In [1]: import numpy as np

In [2]: np.set_printoptions(precision=2, suppress=True, linewidth=200, sign=" ")

In [3]: rnd = lambda a: np.round(a, 2) + 0

In [4]: X = np.loadtxt("layer17.csv", delimiter=",")

In [5]: X
Out[5]: 
array([[-3.,  0.,  0.,  0.,  0.,  0.,  0.],
       [ 0.,  6., -9.,  9.,  6.,  3.,  9.],
       [ 0., -9.,  6., -9., -6., -3., -9.],
       [ 0.,  9., -9.,  6.,  6.,  3.,  9.],
       [ 0.,  6., -6.,  6.,  1.,  2.,  6.],
       [ 0.,  3., -3.,  3.,  2., -2.,  3.],
       [ 0.,  9., -9.,  9.,  6.,  3.,  6.]])

In [6]: rnd(np.linalg.eigvalsh(X).min())
Out[6]: np.float64(-3.0)

In [7]: try:
   ...:     np.linalg.cholesky(X)
   ...: except np.linalg.LinAlgError as e:
   ...:     print("failed:", e)
   ...: 
failed: Matrix is not positive definite

In [8]: u = np.array([-3, -4, -5, -5, -4, 4, 4])

In [9]: Y = X + np.outer(u, np.eye(7)[3])

In [10]: np.linalg.matrix_rank(Y - X)
Out[10]: np.int64(1)

In [11]: print(Y)
[[ -3.   0.   0.  -3.   0.   0.   0.]
 [  0.   6.  -9.   5.   6.   3.   9.]
 [  0.  -9.   6. -14.  -6.  -3.  -9.]
 [  0.   9.  -9.   1.   6.   3.   9.]
 [  0.   6.  -6.   2.   1.   2.   6.]
 [  0.   3.  -3.   7.   2.  -2.   3.]
 [  0.   9.  -9.  13.   6.   3.   6.]]

In [12]: print([round(float(x), 2) for x in np.linalg.svd(X, compute_uv=False)[:3]])
[38.0, 3.0, 3.0]

In [13]: np.argsort(-np.linalg.norm(X, axis=0).round(6), kind="stable")[:3]
Out[13]: array([ 1,  2,  3])

In [14]: w, V = np.linalg.eigh(X)

In [15]: vec = np.array([3, 2, 0, 0, 0, 0, 2])

In [16]: vec @ X @ vec
Out[16]: np.float64(93.0)

In [17]: Y = np.array([[3, -3], [-1, 3], [-3, 2], [0, 1], [2, -3], [1, 1], [-3, -1]])

In [18]: print(np.einsum("ik,kj->ji", X, Y))
[[ -9.   9.   3.   6.  -2.  -1.  15.]
 [  9. -15.   0.  -9.   5.  -5.  -3.]]

In [19]: np.linalg.matrix_rank(np.vstack([X, Y.T]))
Out[19]: np.int64(7)

In [20]: Y.T @ X.T
Out[20]: 
array([[ -9.,   9.,   3.,   6.,  -2.,  -1.,  15.],
       [  9., -15.,   0.,  -9.,   5.,  -5.,  -3.]])

In [21]: np.einsum("ij,ij->i", X, X)
Out[21]: array([   9.,  324.,  324.,  324.,  149.,   44.,  324.])

In [22]: C = 3 * np.array([[-0.5, 0.8, 0.2, -2.0, -0.3, 1.1],
    ...:     [1.6, -0.7, -2.2, -0.8, -1.3, -0.3],
    ...:     [-0.1, 0.6, 2.3, -0.6, -0.2, -0.5]])

In [23]: rng = np.random.default_rng(228554)

In [24]: labels = rng.integers(0, 3, 10)

In [25]: K = C[labels] + rng.normal(size=(10, 6))

In [26]: rnd(K)
Out[26]: 
array([[-1.66,  2.55,  5.63, -3.6 , -1.16, -4.32],
       [-0.08,  1.53,  7.71, -3.15, -0.51, -0.14],
       [-0.42,  3.23,  5.43, -2.15, -0.23, -1.7 ],
       [-1.45,  1.83,  0.99, -5.81, -1.74,  3.1 ],
       [-1.78,  1.55,  8.1 , -1.94, -1.77, -1.28],
       [-1.67,  0.4 ,  0.06, -8.01, -0.77,  4.24],
       [-1.29,  1.81,  6.28, -4.06, -0.42, -2.53],
       [-1.18,  1.57,  0.18, -5.3 , -1.23,  3.11],
       [-2.29,  1.54, -1.48, -8.27, -0.2 ,  3.65],
       [-0.95,  1.62,  8.28, -2.77,  1.43, -0.66]])

In [27]: vec = np.array([2, 5, 4, 3, 0, 5])

In [28]: rhs = K @ vec

In [29]: rnd(np.linalg.pinv(K) @ K)
Out[29]: 
array([[ 1.,  0.,  0.,  0.,  0.,  0.],
       [ 0.,  1.,  0.,  0.,  0.,  0.],
       [ 0.,  0.,  1.,  0.,  0.,  0.],
       [ 0.,  0.,  0.,  1.,  0.,  0.],
       [ 0.,  0.,  0.,  0.,  1.,  0.],
       [ 0.,  0.,  0.,  0.,  0.,  1.]])

In [30]: rhs = rhs + 0.05 * rng.normal(size=10)

In [31]: print(rnd(rhs))
[-0.46 28.27 22.12  8.23 24.33 -3.97  6.85  5.87 -9.3  27.64]

In [32]: beta, *_ = np.linalg.lstsq(K, rhs)

In [33]: rnd(K.T @ (rhs - K @ beta))
Out[33]: array([ 0.,  0.,  0.,  0.,  0.,  0.])

In [34]: beta.round()
Out[34]: array([ 2.,  5.,  4.,  3., -0.,  5.])

In [35]: [round(float(np.linalg.norm(np.linalg.solve(K.T @ K + lam * np.eye(6), K.T @ rhs))), 2) for lam in (0, 1, 10, 100)]
Out[35]: [8.88, 7.89, 4.84, 2.1]
